In [1]: import numpy as np

In [2]: from numpy import linalg as LA

In [3]: np.set_printoptions(precision=2, suppress=True, linewidth=120, floatmode="fixed")

In [4]: B = np.array([[0, 2, 3, 3, -1, 2, 1, 3],
   ...:     [-1, -2, 3, -3, 0, 0, 0, -1],
   ...:     [-1, -2, 2, 1, -3, -1, 0, 1],
   ...:     [-3, 0, 1, 3, 2, -3, 3, 0],
   ...:     [-1, 1, -2, 1, 3, -3, 0, 0],
   ...:     [3, 0, -3, -2, 3, 1, 2, -3],
   ...:     [3, -2, 1, -3, 3, -1, -2, -1],
   ...:     [-2, 2, -2, -2, -1, -2, 1, 3]])

In [5]: K = np.triu(B)

In [6]: K
Out[6]: 
array([[ 0,  2,  3,  3, -1,  2,  1,  3],
       [ 0, -2,  3, -3,  0,  0,  0, -1],
       [ 0,  0,  2,  1, -3, -1,  0,  1],
       [ 0,  0,  0,  3,  2, -3,  3,  0],
       [ 0,  0,  0,  0,  3, -3,  0,  0],
       [ 0,  0,  0,  0,  0,  1,  2, -3],
       [ 0,  0,  0,  0,  0,  0, -2, -1],
       [ 0,  0,  0,  0,  0,  0,  0,  3]])

In [7]: # triangular: eigenvalues sit on the diagonal

In [8]: rng = np.random.default_rng(44892)

In [9]: labels = rng.permutation(8)

In [10]: labels
Out[10]: array([6, 3, 0, 4, 1, 5, 7, 2])

In [11]: B = K[labels][:, labels]

In [12]: B
Out[12]: 
array([[-2,  0,  0,  0,  0,  0, -1,  0],
       [ 3,  3,  0,  2,  0, -3,  0,  0],
       [ 1,  3,  0, -1,  2,  2,  3,  3],
       [ 0,  0,  0,  3,  0, -3,  0,  0],
       [ 0, -3,  0,  0, -2,  0, -1,  3],
       [ 2,  0,  0,  0,  0,  1, -3,  0],
       [ 0,  0,  0,  0,  0,  0,  3,  0],
       [ 0,  1,  0, -3,  0, -1,  1,  2]])

In [13]: np.allclose(B, K)
Out[13]: False

In [14]: np.trace(B)
Out[14]: np.int64(8)

In [15]: f = np.array([0, 0])

In [16]: np.correlate(K[0], K[3], "full")
Out[16]: array([ 0,  0,  6,  3,  4,  0, 24,  4,  7, -1,  9,  9,  0,  0,  0])

In [17]: np.polyval(f, K[0])
Out[17]: array([0, 0, 0, 0, 0, 0, 0, 0])

In [18]: np.convolve(K[0], f)
Out[18]: array([0, 0, 0, 0, 0, 0, 0, 0, 0])

In [19]: np.cross(K[0, :3], K[3, :3])
Out[19]: array([0, 0, 0])
